In [1]: import numpy as np

In [2]: np.set_printoptions(precision=3, suppress=True, linewidth=140)

In [3]: q, _ = np.linalg.qr(np.array([[0.7, 0.3, -1.6, -0.2],
   ...:     [-0.1, 0.6, -0.8, 1.3],
   ...:     [0.5, 0.9, -0.7, -0.5],
   ...:     [0.1, 0.9, -0.8, 0.1]]))

In [4]: vecs, _ = np.linalg.qr(np.array([[-1.7, -0.2, 0.1], [-3.1, -0.1, -1.2], [0.6, -0.7, -1.8]]))

In [5]: sigma = 5 * 0.7 ** np.arange(3)

In [6]: A = q[:, :3] * sigma @ vecs[:3]

In [7]: print(A)
[[ 1.271  0.365  4.116]
 [ 1.705  1.387 -1.248]
 [ 2.227 -2.23   1.525]
 [ 2.337 -0.12  -0.662]]

In [8]: q, vecs = np.linalg.qr(A[:, :2])[0], np.linalg.qr(A[:, 2:])[0]

In [9]: sigma = np.linalg.svd(q.T @ vecs, compute_uv=False)

In [10]: print((sigma > 0.9).sum())
0

In [11]: q = A.astype(float).copy()

In [12]: for j in range(3):
    ...:     q[:, j] -= q[:, :j] @ (q[:, :j].T @ q[:, j])
    ...:     q[:, j] /= np.linalg.norm(q[:, j])
    ...: 

In [13]: print(np.round(q.T @ A, 3) + 0)
[[ 3.865 -0.625  1.282]
 [ 0.     2.58  -1.065]
 [ 0.     0.     4.3  ]]

In [14]: print(q)
[[ 0.329  0.221  0.914]
 [ 0.441  0.645 -0.262]
 [ 0.576 -0.725  0.003]
 [ 0.605  0.1   -0.309]]

In [15]: A2 = np.c_[A[:, :1] @ np.array([[0]]), np.array([-6, 0, 1, -1])]

In [16]: print(A2)
[[ 0. -6.]
 [ 0.  0.]
 [ 0.  1.]
 [ 0. -1.]]

In [17]: print(np.linalg.matrix_rank(A2))
1

In [18]: print(np.linalg.matrix_rank(np.c_[A, A2]))
4

In [19]: print(np.linalg.norm(np.linalg.qr(A)[0].T @ A2, axis=0) ** 2 / ((A2 ** 2).sum(axis=0) + 1e-12))
[0.    0.931]

In [20]: print(np.linalg.norm(A2 - A @ np.linalg.lstsq(A, A2)[0], axis=0))
[0.    1.615]

In [21]: J = np.loadtxt("data.csv", delimiter=",")

In [22]: print(J)
[[ 1.  1.  5.]
 [ 0. -6.  8.]
 [ 0.  0.  4.]]

In [23]: rng = np.random.default_rng(4099)

In [24]: idx = rng.permutation(3)

In [25]: print(idx)
[1 2 0]

In [26]: A2 = J[idx][:, idx]

In [27]: print(round(np.linalg.det(A2), 3), np.round(np.linalg.det(J[idx]), 3))
-24.0 -24.0

In [28]: print(np.sort(np.abs(np.linalg.eigvals(A2))))
[1. 4. 6.]

In [29]: print(A2)
[[-6.  8.  0.]
 [ 0.  4.  0.]
 [ 1.  5.  1.]]

In [30]: print(np.trace(A2))
-1.0

In [31]: E = np.tril(np.array([[1, 1, 3], [0, 3, -2], [2, 3, 0]]), -1) + np.eye(3, dtype=int)

In [32]: print(E)
[[1 0 0]
 [0 1 0]
 [2 3 1]]

In [33]: print(np.round(np.linalg.eigvals(E).sum().real, 3))
3.0

In [34]: print(np.einsum("ij,ji->", E, E))
3

In [35]: print(np.kron(np.eye(2, dtype=int), E))
[[1 0 0 0 0 0]
 [0 1 0 0 0 0]
 [2 3 1 0 0 0]
 [0 0 0 1 0 0]
 [0 0 0 0 1 0]
 [0 0 0 2 3 1]]

In [36]: print(round(float(np.linalg.det(2 * E)), 3), round(float(np.linalg.det(E)), 3))
8.0 1.0

In [37]: mat = np.load("sample6.npy")

In [38]: print(mat)
[[ 2  1  2  0]
 [ 0 -1 -1  1]
 [ 2  0  1  1]
 [ 0 -1  2 -1]]

In [39]: Uu, sigma, Vt = np.linalg.svd(mat)

In [40]: print(sigma.round(3) + 0)
[3.928 2.43  1.633 0.   ]

In [41]: A2 = Uu[:, :3] @ np.diag(sigma[:3]) @ Vt[:3]

In [42]: print(np.round(np.abs(mat - A2).max(), 3))
0.0

In [43]: print(round(float(np.trace(np.linalg.pinv(mat) @ mat)), 3))
3.0

In [44]: print(np.abs(np.diag(np.linalg.qr(mat)[1])) > 1e-9)
[ True  True  True False]

In [45]: print(np.allclose(mat[:-1].T @ np.linalg.lstsq(mat[:-1].T, mat[-1])[0], mat[-1]))
False

In [46]: print(np.einsum("ii->", mat))
1

In [47]: print(np.round(np.linalg.eigvals(mat), 3) + 0)
[ 3.686+0.j    0.   +0.j   -1.343+0.31j -1.343-0.31j]

In [48]: print(np.round(np.linalg.det(mat.T), 3))
0.0

In [49]: data = np.load("m.npy")

In [50]: print(data)
[[ 4 -4 -2]
 [-2  4 -4]
 [-4 -2  4]]

In [51]: print(np.poly(data))
[  1. -12.  24. 104.]

In [52]: print(np.einsum("ij,ji->", data, data))
96

In [53]: print(round(np.linalg.det(data.T), 3))
-104.0

In [54]: print(np.kron(np.eye(2, dtype=int), data))
[[ 4 -4 -2  0  0  0]
 [-2  4 -4  0  0  0]
 [-4 -2  4  0  0  0]
 [ 0  0  0  4 -4 -2]
 [ 0  0  0 -2  4 -4]
 [ 0  0  0 -4 -2  4]]

In [55]: print(np.round(np.linalg.det(2 * data), 3), round(np.linalg.det(data), 3))
-832.0 -104.0

In [56]: w1 = np.array([[-3, 0], [0, 3], [3, 0]])

In [57]: b = np.array([-1, -1])

In [58]: H = np.maximum(data @ w1 + b, 0)

In [59]: print((H > 0).mean(axis=0))
[0.333 0.333]

In [60]: print((H > 0).astype(int))
[[0 0]
 [0 1]
 [1 0]]

In [61]: print(H)
[[ 0  0]
 [ 0 11]
 [23  0]]

In [62]: print(np.linalg.matrix_rank(H))
2

In [63]: W2 = np.array([[0, -3, -1], [0, -1, 1]])

In [64]: print((H @ W2).round(6).argmax(axis=1))
[0 2 0]

In [65]: F = np.load("layer0.npy")

In [66]: print(F)
[[0 0 1 0 0 0]
 [0 0 0 1 0 0]
 [0 0 0 0 0 1]
 [0 1 0 0 0 0]
 [1 0 0 0 0 0]
 [0 0 0 0 1 0]]

In [67]: print(np.linalg.matrix_power(F, 2))
[[0 0 0 0 0 1]
 [0 1 0 0 0 0]
 [0 0 0 0 1 0]
 [0 0 0 1 0 0]
 [0 0 1 0 0 0]
 [1 0 0 0 0 0]]

In [68]: print(F @ np.ones(6))
[1. 1. 1. 1. 1. 1.]

In [69]: print(np.sort(np.abs(np.linalg.eigvals(F)))[::-1])
[1. 1. 1. 1. 1. 1.]

In [70]: pr = np.eye(6)[4]

In [71]: for _ in range(3):
    ...:     pr = pr @ F
    ...:     print(pr.round(3))
    ...: 
[1. 0. 0. 0. 0. 0.]
[0. 0. 1. 0. 0. 0.]
[0. 0. 0. 0. 0. 1.]

In [72]: blk = np.stack([F, 2 * F, F[::-1]])

In [73]: print(np.linalg.matrix_rank(blk))
[6 6 6]

In [74]: print(np.linalg.pinv(F))
[[0. 0. 0. 0. 1. 0.]
 [0. 0. 0. 1. 0. 0.]
 [1. 0. 0. 0. 0. 0.]
 [0. 1. 0. 0. 0. 0.]
 [0. 0. 0. 0. 0. 1.]
 [0. 0. 1. 0. 0. 0.]]

In [75]: print(F[:, 4] @ F[:, 0])
0

In [76]: print(np.linalg.norm(F, axis=0))
[1. 1. 1. 1. 1. 1.]
